In [1]: import numpy as np

In [2]: np.set_printoptions(suppress=True, linewidth=160)

In [3]: rd = lambda a: np.round(a, 2) + 0

In [4]: Y = np.array([[-3, 1, 2], [3, -3, 2], [3, -2, 1]])

In [5]: Y[-1] = Y[0]

In [6]: data = Y + 0.1 * np.eye(3)

In [7]: data
Out[7]: 
array([[-2.9,  1. ,  2. ],
       [ 3. , -2.9,  2. ],
       [-3. ,  1. ,  2.1]])

In [8]: vec = np.array([1, 3, 2])

In [9]: target = data @ vec

In [10]: c, lr = np.zeros(3), 1 / np.linalg.norm(data, 2) ** 2

In [11]: for i in range(150):
    ...:     c -= lr * data.T @ (data @ c - target)
    ...:     if i % 50 == 0: print(i, round(np.linalg.norm(data @ c - target), 2))
    ...: 
0 1.35
50 0.04
100 0.04

In [12]: rd(c)
Out[12]: array([-0.83,  0.22,  0.72])

In [13]: hat = np.triu(np.array([[1, -6, 0], [-8, -9, 8], [-8, 1, 7]]), 1) + np.eye(3)

In [14]: Y = hat @ data @ np.linalg.inv(hat)

In [15]: hat @ data - data @ hat
Out[15]: 
array([[-18.,   0., -20.],
       [-24.,  26.,  40.],
       [  0., -18.,  -8.]])

In [16]: rd(np.linalg.det(Y))
Out[16]: np.float64(-0.24)

In [17]: rd(np.trace(Y)), rd(np.trace(data))
Out[17]: (np.float64(-3.7), np.float64(-3.7))

In [18]: rd(np.poly(Y))
Out[18]: array([ 1.  ,  3.7 , -2.77,  0.24])

In [19]: Y
Out[19]: 
array([[ -20.9, -107. ,  846. ],
       [ -21. , -120.9,  986. ],
       [  -3. ,  -17. ,  138.1]])
